$ python3 -q
>>> import numpy as np
>>> import numpy.linalg as la
>>> np.set_printoptions(precision=2, suppress=True, linewidth=160)
>>> def tidy(a):
...     return np.round(a, 2) + 0
... 
>>> K = np.load("dump.npy")
>>> K
array([[-3, -1,  0,  5, -2,  0],
       [ 0,  0,  0,  0,  0,  0],
       [ 0,  0,  0,  0,  0,  4],
       [-9,  0,  6,  9,  0,  0],
       [ 0,  0,  0,  0,  0,  0]])
>>> # looks like rank 3
>>> th = np.radians(60)
>>> Rm = np.eye(6)
>>> Rm[1, 1] = Rm[0, 0] = np.cos(th)
>>> Rm[1, 0], Rm[0, 1] = -np.sin(th), np.sin(th)
>>> tidy(Rm)
array([[ 0.5 ,  0.87,  0.  ,  0.  ,  0.  ,  0.  ],
       [-0.87,  0.5 ,  0.  ,  0.  ,  0.  ,  0.  ],
       [ 0.  ,  0.  ,  1.  ,  0.  ,  0.  ,  0.  ],
       [ 0.  ,  0.  ,  0.  ,  1.  ,  0.  ,  0.  ],
       [ 0.  ,  0.  ,  0.  ,  0.  ,  1.  ,  0.  ],
       [ 0.  ,  0.  ,  0.  ,  0.  ,  0.  ,  1.  ]])
>>> other = K @ Rm.T
>>> tidy(la.det(Rm)), np.trace(Rm)
(np.float64(1.0), np.float64(5.0))
>>> np.allclose(K @ K.T, other @ other.T)
True
>>> tidy(other)
array([[-2.37,  2.1 ,  0.  ,  5.  , -2.  ,  0.  ],
       [ 0.  ,  0.  ,  0.  ,  0.  ,  0.  ,  0.  ],
       [ 0.  ,  0.  ,  0.  ,  0.  ,  0.  ,  4.  ],
       [-4.5 ,  7.79,  6.  ,  9.  ,  0.  ,  0.  ],
       [ 0.  ,  0.  ,  0.  ,  0.  ,  0.  ,  0.  ]])
>>> [round(float(x), 2) for x in la.svd(K, compute_uv=False)[:3]]
[15.03, 4.0, 3.35]
>>> la.cond(K) > 100
np.True_
>>> Uu, sigma, Vh = la.svd(K)
>>> evecs = Vh[:(sigma > 1e-8).sum()]
>>> rng = np.random.default_rng(63)
>>> x = K[0] + 3 * K[1] + rng.integers(2) * np.eye(6)[1]
>>> x
array([-3., -1.,  0.,  5., -2.,  0.])
>>> tidy(np.diag(evecs.T @ evecs))
array([0.41, 0.08, 0.55, 0.64, 0.31, 1.  ])
>>> tidy(evecs.T @ evecs)
array([[ 0.41, -0.02, -0.32, -0.37, -0.04,  0.  ],
       [-0.02,  0.08,  0.17, -0.13,  0.16,  0.  ],
       [-0.32,  0.17,  0.55, -0.02,  0.34,  0.  ],
       [-0.37, -0.13, -0.02,  0.64, -0.27,  0.  ],
       [-0.04,  0.16,  0.34, -0.27,  0.31,  0.  ],
       [ 0.  ,  0.  ,  0.  ,  0.  ,  0.  ,  1.  ]])
>>> np.allclose(evecs.T @ evecs @ x, x)
True
>>> feats = np.loadtxt("mat.csv", delimiter=",")
>>> feats
array([[-2.,  1.,  0.],
       [ 0., -2.,  1.],
       [ 0.,  0., -2.]])
>>> feats @ feats
array([[ 4., -4.,  1.],
       [ 0.,  4., -4.],
       [ 0.,  0.,  4.]])
>>> (feats + feats.T) / 2
array([[-2. ,  0.5,  0. ],
       [ 0.5, -2. ,  0.5],
       [ 0. ,  0.5, -2. ]])
>>> np.allclose(feats, feats.T)
False
>>> lab = rng.permutation(3)
>>> lab
array([0, 2, 1])
>>> other = feats[lab][:, lab]
>>> tidy(np.sort(np.abs(la.eigvals(other))))
array([2., 2., 2.])
>>> np.allclose(other, feats)
False
>>> other
array([[-2.,  0.,  1.],
       [ 0., -2.,  0.],
       [ 0.,  1., -2.]])
